$ python -q
>>> import numpy as np
>>> np.set_printoptions(suppress=True, linewidth=120)
>>> arr = np.load("test14.npy")
>>> arr
array([[116,  76, 142],
       [ 76, 125,  11],
       [142,  11, 275]])
>>> round(np.linalg.det(arr.T), 1)
np.float64(101988.0)
>>> np.round(np.linalg.eigvals(arr).sum().real, 1)
np.float64(516.0)
>>> np.einsum("ii->", arr)
np.int64(516)
>>> np.round(np.linalg.eigvals(arr), 1)
array([368.1,   1.9, 146. ])
>>> np.kron(np.eye(2, dtype=int), arr)
array([[116,  76, 142,   0,   0,   0],
       [ 76, 125,  11,   0,   0,   0],
       [142,  11, 275,   0,   0,   0],
       [  0,   0,   0, 116,  76, 142],
       [  0,   0,   0,  76, 125,  11],
       [  0,   0,   0, 142,  11, 275]])
>>> th = np.radians(165)
>>> r_ = np.eye(3)
>>> r_[2, 2] = r_[1, 1] = np.cos(th)
>>> r_[2, 1], r_[1, 2] = -np.sin(th), np.sin(th)
>>> r_.round(1)
array([[ 1. ,  0. ,  0. ],
       [ 0. , -1. ,  0.3],
       [ 0. , -0.3, -1. ]])
>>> out = arr @ r_.T
>>> np.allclose(np.linalg.norm(arr, axis=1), np.linalg.norm(out, axis=1))
True
>>> np.round(np.linalg.det(r_), 1), round(np.trace(r_), 1)
(np.float64(1.0), np.float64(-0.9))
>>> np.allclose(arr @ arr.T, out @ out.T)
True
>>> np.round(np.linalg.svd(arr, compute_uv=False), 1), np.round(np.linalg.svd(out, compute_uv=False), 1)
(array([368.1, 146. ,   1.9]), array([368.1, 146. ,   1.9]))
>>> np.round(np.abs(out - arr).max(axis=0), 1)
array([  0. , 242.9, 543.5])
>>> vec = np.array([4, -2, 8])
>>> rhs = r_ @ vec
>>> rhs.round(1)
array([ 4. ,  4. , -7.2])
>>> np.round(np.linalg.solve(r_, rhs + r_[:, 2]), 1)
array([ 4., -2.,  9.])
>>> np.round(np.linalg.solve(r_, 4 * rhs), 1)
array([16., -8., 32.])
>>> ev, V = np.linalg.eig(arr)
>>> round(np.prod(ev), 1)
np.float64(101988.0)
>>> np.round(np.sort(np.linalg.eigvals(arr.T)), 1)
array([  1.9, 146. , 368.1])
>>> np.round(np.sort(np.linalg.eigvals(np.linalg.inv(arr))), 1) + 0
array([0. , 0. , 0.5])
>>> rng = np.random.default_rng(820364)
>>> K = np.array([[3, 2, 1], [3, 0, 2], [2, 3, 0], [3, 3, 3]]) * (rng.random((4, 3)) < 0.3)
>>> K
array([[0, 0, 0],
       [0, 0, 2],
       [0, 0, 0],
       [3, 0, 3]])
>>> vec = np.array([-1, 3, 1])
>>> K * vec
array([[ 0,  0,  0],
       [ 0,  0,  2],
       [ 0,  0,  0],
       [-3,  0,  3]])
>>> np.einsum("ij,j->i", K, vec)
array([0, 2, 0, 0])
>>> (K @ vec).argmax()
np.int64(1)
>>> K @ np.eye(3)[1]
array([0., 0., 0., 0.])
>>> left, sigma, Vh = np.linalg.svd(K)
>>> V = Vh[:(sigma > 1e-8).sum()]
>>> vec = K[1] + -3 * K[0] + rng.integers(2) * np.eye(3)[2]
>>> vec
array([0., 0., 3.])
>>> np.allclose(V.T @ V @ vec, vec)
True
>>> np.round(np.linalg.norm(vec - V.T @ V @ vec), 1)
np.float64(0.0)
>>> T = np.stack([K, 5 * K, K[::-1]])
>>> np.linalg.matrix_rank(T)
array([2, 2, 2])
>>> np.linalg.matrix_rank(T.reshape(3, -1))
np.int64(2)
>>> T.sum(axis=0)
array([[ 3,  0,  3],
       [ 0,  0, 12],
       [ 0,  0,  2],
       [18,  0, 18]])
>>> (T @ K.T).shape
(3, 4, 4)
>>> np.einsum("bij,cij->bc", T, T)
array([[ 22, 110,   0],
       [110, 550,   0],
       [  0,   0,  22]])
>>> left, sigma, Vh = np.linalg.svd(K)
>>> sigma.round(1)
array([4.5, 1.3, 0. ])
>>> out = left[:, :2] @ np.diag(sigma[:2]) @ Vh[:2]
>>> np.round(np.abs(K - out).max(), 1)
np.float64(0.0)
>>> round(float(np.linalg.norm(K - out) / np.linalg.norm(K)), 1)
0.0
>>> np.allclose(K[:-1].T @ np.linalg.lstsq(K[:-1].T, K[-1])[0], K[-1])
False
>>> round(float(np.trace(np.linalg.pinv(K) @ K)), 1)
2.0
>>> np.round(K @ np.linalg.pinv(K) @ K, 1) + 0
array([[0., 0., 0.],
       [0., 0., 2.],
       [0., 0., 0.],
       [3., 0., 3.]])
>>> th = rng.uniform(0, 2 * np.pi, 16)
>>> O, _ = np.linalg.qr(np.array([[-0.8, -0.8], [0.1, 1.5], [0.2, 1.2]]))
>>> m1 = 10 * np.c_[np.cos(th), np.sin(th)] @ O.T
>>> m1.round(1)
array([[-7. ,  5.3,  4.9],
       [-3.7,  7.3,  5.8],
       [-0.3,  8.1,  5.8],
       [ 7.1,  6.2,  3.3],
       [-9. ,  2.7,  3.4],
       [-4.2, -7.7, -4.8],
       [-6.3,  5.8,  5.2],
       [-9.3,  2. ,  2.9],
       [ 4.7, -6.8, -5.6],
       [ 1.8, -7.9, -5.9],
       [ 9.1, -2.6, -3.3],
       [-8.7,  3.2,  3.7],
       [-3.7,  7.3,  5.8],
       [ 6.8,  6.5,  3.5],
       [-7.6, -5.8, -3. ],
       [ 0.9, -8. , -5.9]])
>>> Ac = m1 - m1.mean(axis=0)
>>> V = np.linalg.svd(Ac)[2][:2]
>>> out = Ac - Ac @ V.T @ V
>>> round(float(np.linalg.norm(out) / np.linalg.norm(Ac)), 1)
0.0
>>> np.linalg.norm(out, axis=1).round(6).argmax()
np.int64(0)
>>> E = np.load("layer3.npy")
>>> E
array([[11,  3,  8],
       [13,  4,  8],
       [ 9,  2,  8],
       [13,  4,  8],
       [13,  4,  8],
       [ 9,  2,  8],
       [ 9,  2,  8],
       [11,  3,  8],
       [11,  3,  8],
       [11,  3,  8],
       [13,  4,  8],
       [11,  3,  8],
       [13,  4,  8],
       [13,  4,  8],
       [11,  3,  8],
       [11,  3,  8],
       [ 9,  2,  8],
       [13,  4,  8],
       [11,  3,  8],
       [ 9,  2,  8]])
>>> [round(float(x), 1) for x in np.linalg.svd(E, compute_uv=False)[:3]]
[63.4, 4.5, 0.0]
>>> feats = np.loadtxt("sample15.csv", delimiter=",")
>>> feats
array([[4., 0.],
       [0., 0.],
       [2., 0.],
       [4., 0.]])
>>> left, sigma, Vh = np.linalg.svd(feats)
>>> V = Vh[:(sigma > 1e-8).sum()]
>>> vec = feats[1] + -2 * feats[2] + rng.integers(2) * np.eye(2)[1]
>>> vec
array([-4.,  0.])
>>> np.round(np.linalg.norm(vec - V.T @ V @ vec), 1)
np.float64(0.0)
>>> V.T @ V
array([[1., 0.],
       [0., 0.]])
>>> np.allclose(V.T @ V @ vec, vec)
True
>>> np.diag(V.T @ V)
array([1., 0.])
>>> out = np.array([[3, 3, 4], [4, 2, 5]])
>>> np.vstack([feats, out.T]).shape
(7, 2)
>>> np.linalg.matrix_rank(np.vstack([feats, out.T]))
np.int64(2)
>>> np.einsum("ik,kj->ij", feats, out)
array([[12., 12., 16.],
       [ 0.,  0.,  0.],
       [ 6.,  6.,  8.],
       [12., 12., 16.]])
>>> feats @ out
array([[12., 12., 16.],
       [ 0.,  0.,  0.],
       [ 6.,  6.,  8.],
       [12., 12., 16.]])
>>> W1 = np.array([[2, 3, 0, 5, 4, 5], [3, 1, 1, 1, 5, 5]])
>>> beta = np.array([-1, 0, 3, -5, 0, -3])
>>> H = np.maximum(feats @ W1 + beta, 0)
>>> np.linalg.matrix_rank(H)
np.int64(3)
>>> H
array([[ 7., 12.,  3., 15., 16., 17.],
       [ 0.,  0.,  3.,  0.,  0.,  0.],
       [ 3.,  6.,  3.,  5.,  8.,  7.],
       [ 7., 12.,  3., 15., 16., 17.]])
>>> Z = np.array([[-1, 2], [1, 1], [0, 0], [3, 0], [-2, 1], [-1, -3]])
>>> H @ Z
array([[ 1., -9.],
       [ 0.,  0.],
       [-5., -1.],
       [ 1., -9.]])
>>> np.diff(feats, axis=0)
array([[-4.,  0.],
       [ 2.,  0.],
       [ 2.,  0.]])
>>> np.count_nonzero(feats)
np.int64(3)
>>> np.unravel_index(np.abs(feats).argmax(), feats.shape)
(np.int64(0), np.int64(0))
>>> out = feats[0, 0] * feats[1:] - np.outer(feats[1:, 0], feats[0])
>>> out
array([[0., 0.],
       [0., 0.],
       [0., 0.]])
>>> feats[:, 0] / feats[0, 0]
array([1. , 0. , 0.5, 1. ])
>>> np.linalg.matrix_rank(out), np.linalg.matrix_rank(feats)
(np.int64(0), np.int64(1))
>>> O, _ = np.linalg.qr(np.array([[1.9, 0.5], [-0.6, -0.2], [-0.2, -0.3], [0.3, 0.4]]))
>>> X = O @ O.T
>>> X.round(1) + 0
array([[ 0.9, -0.3,  0. ,  0. ],
       [-0.3,  0.1,  0.1, -0.1],
       [ 0. ,  0.1,  0.4, -0.5],
       [ 0. , -0.1, -0.5,  0.6]])
>>> proj = np.triu(np.array([[3, 0, 0, -2], [-3, 0, -2, -3], [-1, -3, 0, 0], [2, -2, -1, 3]]), 1) + np.eye(4)
>>> out = proj @ X @ np.linalg.inv(proj)
>>> round(np.linalg.det(out), 1)
np.float64(0.0)
>>> np.linalg.matrix_rank(out)
np.int64(2)
>>> ev, V = np.linalg.eigh(X)
>>> np.round(np.linalg.eigvalsh(X + 3 * np.eye(4)), 1)
array([3., 3., 4., 4.])
>>> np.round(V @ np.diag(ev) @ V.T, 1) + 0
array([[ 0.9, -0.3,  0. ,  0. ],
       [-0.3,  0.1,  0.1, -0.1],
       [ 0. ,  0.1,  0.4, -0.5],
       [ 0. , -0.1, -0.5,  0.6]])
>>> np.unique(ev.round(6) + 0, return_counts=True)[1]
array([2, 2])
>>> ev.round(1) + 0
array([0., 0., 1., 1.])
>>> np.round(np.linalg.svd(X, compute_uv=False), 1) + 0
array([1., 1., 0., 0.])
>>> np.round(ev.sum(), 1), round(np.trace(X), 1)
(np.float64(2.0), np.float64(2.0))
>>> np.round(V.T @ V, 1) + 0
array([[1., 0., 0., 0.],
       [0., 1., 0., 0.],
       [0., 0., 1., 0.],
       [0., 0., 0., 1.]])
>>> ev, V = np.linalg.eigh(X)
>>> vec = np.array([-9, 5, 4, -4])
>>> round(float(np.abs(X).sum(axis=1).max()), 1), np.abs(ev).max()
(1.2, np.float64(1.0))
>>> np.round(V * np.abs(ev) @ V.T, 1) + 0
array([[ 0.9, -0.3,  0. ,  0. ],
       [-0.3,  0.1,  0.1, -0.1],
       [ 0. ,  0.1,  0.4, -0.5],
       [ 0. , -0.1, -0.5,  0.6]])
>>> left, sigma, Vh = np.linalg.svd(X)
>>> np.argmax(sigma[:-1] / (sigma[1:] + 1e-6)) + 1
np.int64(2)
>>> out = left[:, :2] @ np.diag(sigma[:2]) @ Vh[:2]
>>> np.round(np.linalg.norm(X - out) / np.linalg.norm(X), 1)
np.float64(0.0)
>>> np.linalg.matrix_rank(X, rtol=0.05)
np.int64(2)
>>> round(float(np.linalg.norm(X - out, 2)), 1), np.round(sigma[2], 1)
(0.0, np.float64(0.0))
>>> def softmax(z):
...     e = np.exp(z - z.max(axis=-1, keepdims=True))
...     return e / e.sum(axis=-1, keepdims=True)
... 
>>> np.round(softmax(X[0]), 1)
array([0.5, 0.1, 0.2, 0.2])
>>> np.round(softmax(X[0] + 3), 1)
array([0.5, 0.1, 0.2, 0.2])
>>> scores = X @ X.T / np.sqrt(4)
>>> softmax(scores).round(6).argmax(axis=1)
array([0, 1, 2, 3])
>>> np.round(softmax(scores + np.triu(np.full(scores.shape, -np.inf), 1)), 1)
array([[1. , 0. , 0. , 0. ],
       [0.5, 0.5, 0. , 0. ],
       [0.3, 0.3, 0.4, 0. ],
       [0.2, 0.2, 0.2, 0.3]])
>>> J = np.abs(np.array([[0, 0, 0], [2, 0, 1], [2, 2, 1]])) + np.eye(3)
>>> J = J / J.sum(axis=1, keepdims=True)
>>> J.round(1)
array([[1. , 0. , 0. ],
       [0.5, 0.2, 0.2],
       [0.3, 0.3, 0.3]])
>>> out = J / np.linalg.norm(J, axis=1, keepdims=True)
>>> G = out @ out.T
>>> G.round(1)
array([[1. , 0.8, 0.6],
       [0.8, 1. , 0.9],
       [0.6, 0.9, 1. ]])
>>> (np.abs(G) > 0.9).astype(int)
array([[1, 0, 0],
       [0, 1, 1],
       [0, 1, 1]])
>>> G[2].round(1)
array([0.6, 0.9, 1. ])
>>> np.argwhere(np.triu(np.abs(G) > 0.95, 1))
array([], shape=(0, 2), dtype=int64)
>>> (G - 2 * np.eye(3)).round(6).argmax(axis=1)
array([1, 2, 1])
>>> round(np.degrees(np.arccos(np.clip(G[2, 0], -1, 1))), 1)
np.float64(54.7)
>>> left, sigma, Vh = np.linalg.svd(G)
>>> V = Vh[:(sigma > 1e-8).sum()]
>>> vec = G[1] + 2 * G[2] + rng.integers(2) * np.eye(3)[0]
>>> vec.round(1)
array([3. , 2.9, 2.9])
>>> np.linalg.matrix_rank(np.vstack([G, vec]))
np.int64(3)
>>> np.allclose(V.T @ V @ vec, vec)
False
>>> mat = -3 * np.eye(3) + np.eye(3, k=1)
>>> mat
array([[-3.,  1.,  0.],
       [ 0., -3.,  1.],
       [ 0.,  0., -3.]])
>>> out = np.linalg.inv(mat)
>>> (np.abs(out) > 1e-9).astype(int)
array([[1, 1, 1],
       [0, 1, 1],
       [0, 0, 1]])
>>> mat @ out
array([[1., 0., 0.],
       [0., 1., 0.],
       [0., 0., 1.]])
